$ python -q
>>> import numpy as np
>>> import numpy.linalg as la
>>> np.set_printoptions(precision=3, suppress=True, linewidth=100)
>>> def tidy(a):
...     return np.round(a, 3) + 0
... 
>>> J = np.loadtxt("dump.csv", delimiter=",")
>>> J
array([[-0.785, -0.263, -2.884],
       [-1.5  , -2.314,  1.181],
       [-0.696,  2.913, -0.172],
       [-1.424,  1.241, -2.33 ],
       [-0.614, -2.031, -2.121],
       [ 0.439, -2.845,  0.844],
       [-0.863,  2.027, -2.036],
       [-1.082,  1.51 ,  2.356],
       [ 0.907, -2.561, -1.273],
       [-0.852,  2.733,  0.899],
       [ 0.945,  2.258, -1.735],
       [ 1.015,  1.195, -2.558],
       [ 0.398, -2.258, -1.934],
       [ 2.907,  0.392,  0.628],
       [-2.375, -1.044,  1.507],
       [-2.969,  0.429,  0.023],
       [-2.358,  1.815,  0.383],
       [ 0.527,  1.783,  2.355],
       [ 1.792, -2.399,  0.193],
       [-0.642,  1.122,  2.707],
       [ 0.578, -1.111,  2.726],
       [ 1.117, -1.003,  2.598],
       [-0.081, -1.49 , -2.603],
       [-2.384,  0.773,  1.649],
       [-1.069,  2.79 , -0.27 ],
       [-2.84 ,  0.806,  0.534]])
>>> cen = (J - J.mean(axis=0)) / J.std(axis=0)
>>> tidy(cen.std(axis=0))
array([1., 1., 1.])
>>> beta = la.lstsq(np.delete(cen, 2, axis=1), cen[:, 2])[0]
>>> tidy(1 - np.var(cen[:, 2] - np.delete(cen, 2, axis=1) @ beta))
np.float64(0.007)
>>> np.abs(beta).argmax()
np.int64(0)
